>>> import numpy as np
>>> np.set_printoptions(precision=4, suppress=True, linewidth=200, floatmode="fixed")
>>> def rnd(a):
...     return np.round(a, 4) + 0
... 
>>> A = np.loadtxt("case15.csv", delimiter=",")
>>> print(A)
[[  0.4082  17.5063 -11.3839   0.3155   8.5871  -9.8374  -8.6162 -32.6071   9.4183]
 [ -5.7837   0.4984   1.4774  -1.6373  -0.0750   2.7934   2.0208  11.6014   8.7156]
 [ -2.4872  -8.5183   7.9044  -1.0645 -10.8331   7.2927   3.7128  28.3281 -19.4708]
 [-12.2993  27.5029  -9.3968  -4.6758  -7.3101  -4.7142 -12.9971   2.2901 -19.7904]
 [-11.0126  12.0285   0.9672   1.3032   1.5982   1.6013  -0.4954 -11.6203  -9.9641]
 [-13.1808   6.9845   4.7592   0.7201  -0.4174   5.4026   2.8889   1.4072  -8.1795]
 [  6.6967   2.5055  -3.9832   1.7743   2.2842  -5.1308  -3.7304 -19.3137  -5.7815]
 [ -1.3240  21.9565 -12.8956   0.8911  11.1958 -11.0630  -9.5886 -41.7190  10.6909]
 [ -3.6843  -3.4933   3.9311  -2.9109  -9.6197   4.9296   0.9086  29.1008 -10.7183]
 [  1.7657   9.4990  -6.1006   1.8999   7.0972  -6.1857  -4.3091 -28.6010   3.2916]
 [ -2.1683  16.0047  -9.5000  -0.2105   8.0848  -7.6179  -6.6930 -25.5892  12.2645]
 [ -3.6152  -6.9840   8.0905   4.2859   5.8953   5.5820   8.8494 -10.3813   2.8943]
 [ -2.9001   8.0138  -5.3072   0.6102  11.6098  -4.1085  -0.6889 -21.0645  26.1118]
 [ 15.6023   0.0085  -8.7091   0.3223   0.3279  -9.6089  -7.7771 -16.8166  -3.8780]
 [ 19.5829 -11.4978  -3.8999   1.7916   1.1097  -6.5969  -2.3673 -12.5978   0.1113]
 [ -8.7131  18.0161  -6.3399  -0.4113   6.1095  -4.0944  -4.9869 -19.1368   6.8074]
 [ 11.7953   4.5117 -10.9869  -2.5845  -1.9952  -9.8373 -10.0608  -5.0148   0.8079]
 [  7.0140   6.4698  -8.0201   0.1961   3.0045  -7.7841  -6.7082 -19.0258   0.9786]
 [-13.2113   2.9975   5.8969   0.4037   1.7245   6.5705   5.5209   5.8375   3.3380]
 [ -5.4965  19.5063  -7.2158   3.1175  11.6772  -6.6704  -4.9866 -43.7065   4.0298]
 [-20.1051  30.4994  -6.1581  -1.7265   1.6986  -2.1008  -7.7869 -14.6848  -8.6056]
 [ 13.7923 -17.0276  -0.3825  -3.3472  -7.3904  -0.6041  -0.0054  29.3901   6.7854]
 [ 21.4999 -15.5125  -2.1937   2.4755   0.8844  -5.7183  -0.8005 -11.8752  -0.9850]
 [-15.9185  11.0076   1.4302  -1.8483   0.6595   4.0805   1.1020   8.3080   5.6061]
 [ 14.7978   0.9796 -10.5309  -3.1084  -5.1122  -9.6228 -10.3730   1.5974  -3.6835]
 [ 15.7812  -9.4910  -5.3183  -3.2000  -6.9027  -5.2367  -5.1887  16.3928   0.3050]
 [ -9.4234   8.9786  -1.6796  -1.6947   2.7203   0.6355  -0.6038   1.8126  11.0957]
 [  3.2236  -7.4781   2.3955  -3.7069 -13.6087   2.9704  -1.4285  34.5860 -16.7956]
 [ -9.4007  14.9793  -3.2921  -1.7413  -2.1343  -1.0388  -5.0137  -1.4456  -8.9267]
 [ -8.1900 -10.4968  13.6306   2.0841  -4.9904  11.6320  10.2147  18.0052 -15.2295]
 [ -1.1912  28.4719 -17.9833  -1.0958  10.4109 -14.6238 -14.3811 -41.4117  12.7577]
 [-13.8986   5.4914   7.0982   2.9738   3.4029   6.4746   5.8065  -8.9277  -6.9279]
 [-19.8663  27.4773  -4.9296  -1.8801   1.3888  -0.9141  -6.2920  -9.9141  -5.8631]]
>>> Xc = A - A.mean(axis=0)
>>> left, sigma, Vt = np.linalg.svd(Xc, full_matrices=False)
>>> print(rnd(sigma))
[143.1818  83.7802  56.8486  45.5990   0.1321   0.1160   0.1095   0.0877   0.0688]
>>> print(rnd(Xc.mean(axis=0)))
[0.0000 0.0000 0.0000 0.0000 0.0000 0.0000 0.0000 0.0000 0.0000]
>>> print(rnd((sigma ** 2).sum() ** 2 / (sigma ** 4).sum()))
2.2255
>>> print(np.abs(Vt[0]).argmax())
7
>>> print(np.linalg.matrix_rank(Xc))
9
